$ ipython --no-banner

In [1]: import numpy as np

In [2]: from numpy import linalg as LA

In [3]: np.set_printoptions(precision=2, suppress=True, linewidth=200, sign=" ")

In [4]: J = np.load("mat.npy")

In [5]: J
Out[5]: 
array([[  2.,   7.,  -4.,  -2.],
       [ -4.,  -9.,   4.,   2.],
       [ -6.,  -6.,   1.,   0.],
       [  1., -11.,   8.,   5.]])

In [6]: Uu, sig, VT = LA.svd(J)

In [7]: sig
Out[7]: array([ 20.51,   7.3 ,   0.23,   0.06])

In [8]: np.argmax(sig[:-1] / (sig[1:] + 1e-6)) + 1
Out[8]: np.int64(2)

In [9]: A2 = Uu[:, :2] @ np.diag(sig[:2]) @ VT[:2]

In [10]: np.round(LA.norm(J - A2) / LA.norm(J), 2)
Out[10]: np.float64(0.01)

In [11]: np.round(np.abs(J - A2).max(), 2)
Out[11]: np.float64(0.16)

In [12]: round(LA.norm(J - A2, 2), 2), np.round(sig[2], 2)
Out[12]: (np.float64(0.23), np.float64(0.23))

In [13]: ev, evecs = LA.eig(J)

In [14]: np.round(J @ evecs[:, 0] - ev[0] * evecs[:, 0], 2) + 0
Out[14]: array([ 0.,  0.,  0.,  0.])

In [15]: np.sort(LA.eigvals(LA.inv(J)))
Out[15]: array([-1. , -0.5,  1. ,  1. ])

In [16]: ev
Out[16]: array([-2., -1.,  1.,  1.])

In [17]: np.sort(LA.eigvals(J.T))
Out[17]: array([-2., -1.,  1.,  1.])

In [18]: np.sort(LA.eigvals(J @ J))
Out[18]: array([ 1.,  1.,  1.,  4.])

In [19]: f = np.array([0, -2, 3])

In [20]: data = f[np.abs(np.subtract.outer(np.arange(3), np.arange(3)))]

In [21]: data
Out[21]: 
array([[ 0, -2,  3],
       [-2,  0, -2],
       [ 3, -2,  0]])

In [22]: print([round(float(LA.det(data[:i, :i])), 2) + 0 for i in range(1, 4)])
[0.0, -4.0, 24.0]

In [23]: print(np.round(LA.eigvalsh(data).min(), 2))
-3.0

In [24]: np.all(LA.eigvalsh(data) > 0)
Out[24]: np.False_

In [25]: x0 = np.array([-1, 0, 3])

In [26]: data @ x0
Out[26]: array([ 9, -4, -3])

In [27]: data @ np.ones(3)
Out[27]: array([ 1., -4.,  1.])

In [28]: data * x0
Out[28]: 
array([[ 0,  0,  9],
       [ 2,  0, -6],
       [-3,  0,  0]])

In [29]: O, Rm = LA.qr(data)

In [30]: print(np.trace(O @ O.T))
3.0

In [31]: np.round(O @ Rm, 2) + 0
Out[31]: 
array([[ 0., -2.,  3.],
       [-2.,  0., -2.],
       [ 3., -2.,  0.]])

In [32]: LA.eigvals(J)
Out[32]: array([-2., -1.,  1.,  1.])

In [33]: O, _ = LA.qr(np.array([[-0.1, -0.5], [-0.6, 2.1]]))

In [34]: ev = np.array([-2, -2])

In [35]: mat = O @ np.diag(ev) @ O.T

In [36]: print(mat.round(2) + 0)
[[-2.  0.]
 [ 0. -2.]]

In [37]: print(np.allclose(data, data.T))
True

In [38]: (data + data.T) / 2
Out[38]: 
array([[ 0., -2.,  3.],
       [-2.,  0., -2.],
       [ 3., -2.,  0.]])

In [39]: data @ data
Out[39]: 
array([[13, -6,  4],
       [-6,  8, -6],
       [ 4, -6, 13]])

In [40]: round(LA.det(data), 2)
Out[40]: np.float64(24.0)

In [41]: LA.matrix_power(data, 3)
Out[41]: 
array([[ 24, -34,  51],
       [-34,  24, -34],
       [ 51, -34,  24]])

In [42]: np.round(np.abs(LA.eigvals(data)).max(), 2)
Out[42]: np.float64(4.7)

In [43]: round(LA.norm(data, 2), 2)
Out[43]: np.float64(4.7)

In [44]: print(round(float(LA.norm(data) ** 2 / LA.norm(data, 2) ** 2), 2))
1.54

In [45]: round(LA.norm(data[1], 1), 2), round(LA.norm(data[1], np.inf), 2)
Out[45]: (np.float64(4.0), np.float64(2.0))

In [46]: print(round(float(LA.norm(data, 1)), 2), round(float(LA.norm(data, np.inf)), 2))
5.0 5.0

In [47]: print(LA.norm(data, axis=1).argmax())
0

In [48]: print(np.round(LA.norm(data, "nuc"), 2))
9.4

In [49]: print(LA.norm(data, axis=1))
[ 3.61  2.83  3.61]

In [50]: data[1] @ data[2]
Out[50]: np.int64(-6)

In [51]: A2 = data / LA.norm(data, axis=1, keepdims=True)

In [52]: C2 = A2 @ A2.T

In [53]: print(round(float(np.degrees(np.arccos(np.clip(C2[1, 2], -1, 1)))), 2))
126.04

In [54]: C2
Out[54]: 
array([[ 1.  , -0.59,  0.31],
       [-0.59,  1.  , -0.59],
       [ 0.31, -0.59,  1.  ]])

In [55]: print((C2 - 2 * np.eye(3)).round(6).argmax(axis=1))
[ 2  0  0]

In [56]: LA.norm(A2, axis=1)
Out[56]: array([ 1.,  1.,  1.])

In [57]: C2[1]
Out[57]: array([-0.59,  1.  , -0.59])

In [58]: np.argwhere(np.triu(np.abs(C2) > 0.95, 1))
Out[58]: array([], shape=(0, 2), dtype=int64)

In [59]: K = 0.2 ** np.abs(np.subtract.outer(np.arange(3), np.arange(3)))

In [60]: K
Out[60]: 
array([[ 1.  ,  0.2 ,  0.04],
       [ 0.2 ,  1.  ,  0.2 ],
       [ 0.04,  0.2 ,  1.  ]])

In [61]: x0 = np.ones(3)

In [62]: for _ in range(4):
    ...:     x0 = K @ x0
    ...:     x0 /= LA.norm(x0)
    ...:     print(round(x0 @ K @ x0, 2))
    ...: 
1.3
1.3
1.3
1.3

In [63]: np.round(LA.eigvalsh(K)[-1], 2)
Out[63]: np.float64(1.3)

In [64]: ev, evecs = LA.eigh(K)

In [65]: ev
Out[65]: array([ 0.74,  0.96,  1.3 ])

In [66]: np.unique(ev.round(6) + 0, return_counts=True)[1]
Out[66]: array([ 1,  1,  1])

In [67]: ev, evecs = LA.eigh(K)

In [68]: x0 = np.array([-2, 1, -7])

In [69]: LA.eigvalsh(K[1:, 1:])
Out[69]: array([ 0.8,  1.2])

In [70]: x0 @ K @ x0
Out[70]: np.float64(51.52)

In [71]: A2 = LA.inv(K)

In [72]: print(round(float(LA.slogdet(K)[0]), 2))
1.0

In [73]: print(np.round(LA.det(K) * A2, 2) + 0)
[[ 0.96 -0.19  0.  ]
 [-0.19  1.   -0.19]
 [ 0.   -0.19  0.96]]

In [74]: feats = np.array([[1.0, 0.5, 0.25], [0.5, 1.0, 0.5], [0.25, 0.5, 1.0]])

In [75]: low = LA.cholesky(feats)

In [76]: print(LA.eigvalsh(feats).min() > 0)
True

In [77]: np.round(np.prod(np.diag(low)) ** 2, 2), round(LA.det(feats), 2)
Out[77]: (np.float64(0.56), np.float64(0.56))

In [78]: np.diag(low) ** 2
Out[78]: array([ 1.  ,  0.75,  0.75])

In [79]: round(LA.det(feats.T), 2)
Out[79]: np.float64(0.56)

In [80]: np.round(LA.det(feats[::-1]), 2)
Out[80]: np.float64(-0.56)

In [81]: LA.eigvals(feats)
Out[81]: array([ 1.84,  0.75,  0.41])

In [82]: np.round(LA.eigvals(feats).sum().real, 2)
Out[82]: np.float64(3.0)

In [83]: print(round(np.einsum("ij,ji->", feats, feats), 2))
4.12

In [84]: print(np.poly(feats))
[ 1.   -3.    2.44 -0.56]

In [85]: round(LA.det(2 * feats), 2), round(float(LA.det(feats)), 2)
Out[85]: (np.float64(4.5), 0.56)

In [86]: np.einsum("ii->", feats)
Out[86]: np.float64(3.0)

In [87]: np.kron(np.eye(2, dtype=int), feats)
Out[87]: 
array([[ 1.  ,  0.5 ,  0.25,  0.  ,  0.  ,  0.  ],
       [ 0.5 ,  1.  ,  0.5 ,  0.  ,  0.  ,  0.  ],
       [ 0.25,  0.5 ,  1.  ,  0.  ,  0.  ,  0.  ],
       [ 0.  ,  0.  ,  0.  ,  1.  ,  0.5 ,  0.25],
       [ 0.  ,  0.  ,  0.  ,  0.5 ,  1.  ,  0.5 ],
       [ 0.  ,  0.  ,  0.  ,  0.25,  0.5 ,  1.  ]])

In [88]: x0 = np.array([0, 1, 0])

In [89]: print(np.einsum("ij,j->i", feats, x0))
[ 0.5  1.   0.5]

In [90]: (feats @ x0).argmax()
Out[90]: np.int64(1)

In [91]: M = 0.9 ** np.abs(np.subtract.outer(np.arange(4), np.arange(4)))

In [92]: M
Out[92]: 
array([[ 1.  ,  0.9 ,  0.81,  0.73],
       [ 0.9 ,  1.  ,  0.9 ,  0.81],
       [ 0.81,  0.9 ,  1.  ,  0.9 ],
       [ 0.73,  0.81,  0.9 ,  1.  ]])

In [93]: rng = np.random.default_rng(846038)

In [94]: labels = rng.permutation(4)

In [95]: A2 = M[:, labels] * rng.choice([-1, 1], 4)

In [96]: A2
Out[96]: 
array([[-1.  , -0.9 , -0.81, -0.73],
       [-0.9 , -1.  , -0.9 , -0.81],
       [-0.81, -0.9 , -1.  , -0.9 ],
       [-0.73, -0.81, -0.9 , -1.  ]])

In [97]: Uu, _, VT = LA.svd(M.T @ A2)

In [98]: np.round(LA.lstsq(M, A2)[0], 2) + 0
Out[98]: 
array([[-1.,  0.,  0.,  0.],
       [ 0., -1.,  0.,  0.],
       [ 0.,  0., -1.,  0.],
       [ 0.,  0.,  0., -1.]])
